$ ipython --no-banner

In [1]: import numpy as np

In [2]: np.set_printoptions(precision=3, suppress=True, linewidth=140)

In [3]: M2 = np.array([[3, 1, 1, 0, 2],
   ...:     [2, -2, 1, -1, 3],
   ...:     [1, 4, 4, -2, -2],
   ...:     [-1, -1, 4, -5, 5]])

In [4]: J = M2.T @ M2

In [5]: print(J)
[[ 15   4   5   1   5]
 [  4  22  11  -1 -17]
 [  5  11  34 -29  17]
 [  1  -1 -29  30 -24]
 [  5 -17  17 -24  42]]

In [6]: # rows and columns are dependent

In [7]: rank = np.linalg.matrix_rank(J)

In [8]: rank
Out[8]: np.int64(4)

In [9]: N = np.linalg.svd(J)[2][rank:].T

In [10]: N.shape
Out[10]: (5, 1)

In [11]: [int(np.linalg.matrix_rank(np.delete(J, i, axis=0))) for i in range(5)]
Out[11]: [4, 4, 4, 4, 4]

In [12]: [int(np.linalg.matrix_rank(J[:, :j + 1])) for j in range(5)]
Out[12]: [1, 2, 3, 4, 4]

In [13]: print(N[:, 0] / N[np.abs(N[:, 0]).round(6).argmax(), 0])
[-0.387 -0.129  0.839  1.     0.226]

In [14]: np.linalg.matrix_rank(J.T @ J), np.linalg.matrix_rank(J @ J.T)
Out[14]: (np.int64(4), np.int64(4))

In [15]: data = np.loadtxt("test12.csv", delimiter=",")

In [16]: data
Out[16]: 
array([[ 1.01 ,  4.894,  2.825],
       [-4.76 , -3.033, -0.798],
       [-0.918,  2.491,  0.339],
       [ 2.292,  1.088, -0.954],
       [-1.082,  4.37 ,  5.07 ],
       [-3.85 ,  0.152, -0.09 ],
       [ 1.016,  4.866, -2.74 ]])

In [17]: gram = data.T @ data

In [18]: np.allclose(gram, gram.T)
Out[18]: True

In [19]: round(np.trace(gram), 3), round((data ** 2).sum(), 3)
Out[19]: (np.float64(172.999), np.float64(172.999))

In [20]: np.linalg.svd(data, compute_uv=False) ** 2
Out[20]: array([99.992, 48.999, 24.008])

In [21]: print((data @ data.T).shape)
(7, 7)

In [22]: print(np.linalg.matrix_rank(gram))
3

In [23]: x = np.array([1, 1, 2])

In [24]: target = data @ x

In [25]: coef, lr = np.zeros(3), 1 / np.linalg.norm(data, 2) ** 2

In [26]: for i in range(150):
    ...:     coef -= lr * data.T @ (data @ coef - target)
    ...:     if i % 50 == 0: print(i, round(np.linalg.norm(data @ coef - target), 3))
    ...: 
0 5.708
50 0.0
100 0.0

In [27]: print(coef)
[1. 1. 2.]

In [28]: np.abs(data).max()
Out[28]: np.float64(5.07)

In [29]: np.round(np.linalg.norm(data), 3)
Out[29]: np.float64(13.153)

In [30]: data.sum(axis=0)
Out[30]: array([-6.292, 14.828,  3.652])

In [31]: data.shape
Out[31]: (7, 3)

In [32]: np.linalg.svd(data, compute_uv=False)
Out[32]: array([10. ,  7. ,  4.9])

In [33]: q, vecs = np.linalg.qr(data[:, :2])[0], np.linalg.qr(data[:, 2:])[0]

In [34]: sv = np.linalg.svd(q.T @ vecs, compute_uv=False)

In [35]: np.degrees(np.arccos(sv.clip(0, 1)))
Out[35]: array([61.838])

In [36]: round(np.linalg.norm(q @ q.T - vecs @ vecs.T, 2), 3)
Out[36]: np.float64(1.0)

In [37]: feats = np.loadtxt("mat.csv", delimiter=",")

In [38]: feats
Out[38]: 
array([[-24.617, -30.131, -39.935, -13.73 ],
       [-17.857, -21.001, -29.513, -12.118],
       [-15.474, -17.788, -25.676, -11.395],
       [-13.514, -15.154, -22.438, -10.716],
       [ -9.742, -10.118, -15.933,  -9.103],
       [ -6.826,  -6.299, -10.565,  -7.414],
       [ -3.144,  -1.877,  -3.241,  -4.023],
       [ -2.398,  -1.179,  -1.802,  -2.986],
       [ -2.36 ,  -1.147,  -1.733,  -2.929],
       [ -1.324,  -0.498,  -0.292,  -1.34 ],
       [  0.192,   0.079,  -0.044,   0.106],
       [  0.696,   0.307,  -0.198,   0.311],
       [  2.827,   1.554,  -0.984,   0.5  ],
       [  6.594,   4.39 ,  -2.068,  -0.145],
       [ 10.927,   8.117,  -2.796,  -1.351],
       [ 16.6  ,  13.373,  -3.188,  -3.184],
       [ 16.857,  13.617,  -3.194,  -3.271],
       [ 19.829,  16.482,  -3.21 ,  -4.286],
       [ 20.944,  17.571,  -3.191,  -4.672],
       [ 29.362,  25.977,  -2.685,  -7.647],
       [ 36.347,  33.14 ,  -1.889, -10.157],
       [ 47.277,  44.579,  -0.15 , -14.113]])

In [39]: Uu, sv, vt = np.linalg.svd(feats)

In [40]: vecs = vt[:(sv > 1e-8).sum()]

In [41]: rng = np.random.default_rng(3600)

In [42]: x = feats[16] + 3 * feats[0] + rng.integers(2) * np.eye(4)[0]

In [43]: x
Out[43]: array([ -55.995,  -76.777, -122.999,  -44.461])

In [44]: np.linalg.matrix_rank(np.vstack([feats, x]))
Out[44]: np.int64(4)

In [45]: vecs.T @ vecs
Out[45]: 
array([[ 0.698,  0.381, -0.168,  0.194],
       [ 0.381,  0.519,  0.212, -0.244],
       [-0.168,  0.212,  0.907,  0.108],
       [ 0.194, -0.244,  0.108,  0.876]])

In [46]: np.allclose(vecs.T @ vecs @ x, x)
Out[46]: False

In [47]: M2 = np.array([[2, -3, 2, 0], [0, 2, -3, -3], [-1, -2, 2, -3], [-2, -2, 3, -2]])

In [48]: A = np.triu(M2)

In [49]: A
Out[49]: 
array([[ 2, -3,  2,  0],
       [ 0,  2, -3, -3],
       [ 0,  0,  2, -3],
       [ 0,  0,  0, -2]])

In [50]: def softmax(z):
    ...:     e = np.exp(z - z.max(axis=-1, keepdims=True))
    ...:     return e / e.sum(axis=-1, keepdims=True)
    ...: 

In [51]: softmax(A).sum(axis=1)
Out[51]: array([1., 1., 1., 1.])

In [52]: softmax(A[3])
Out[52]: array([0.319, 0.319, 0.319, 0.043])

In [53]: softmax(A[3] + 3)
Out[53]: array([0.319, 0.319, 0.319, 0.043])

In [54]: att = A @ A.T / np.sqrt(4)

In [55]: print(np.round(softmax(att), 3) + 0)
[[0.998 0.    0.002 0.   ]
 [0.    1.    0.    0.   ]
 [0.011 0.006 0.954 0.029]
 [0.021 0.414 0.414 0.152]]

In [56]: softmax(att).round(6).argmax(axis=1)
Out[56]: array([0, 1, 2, 1])
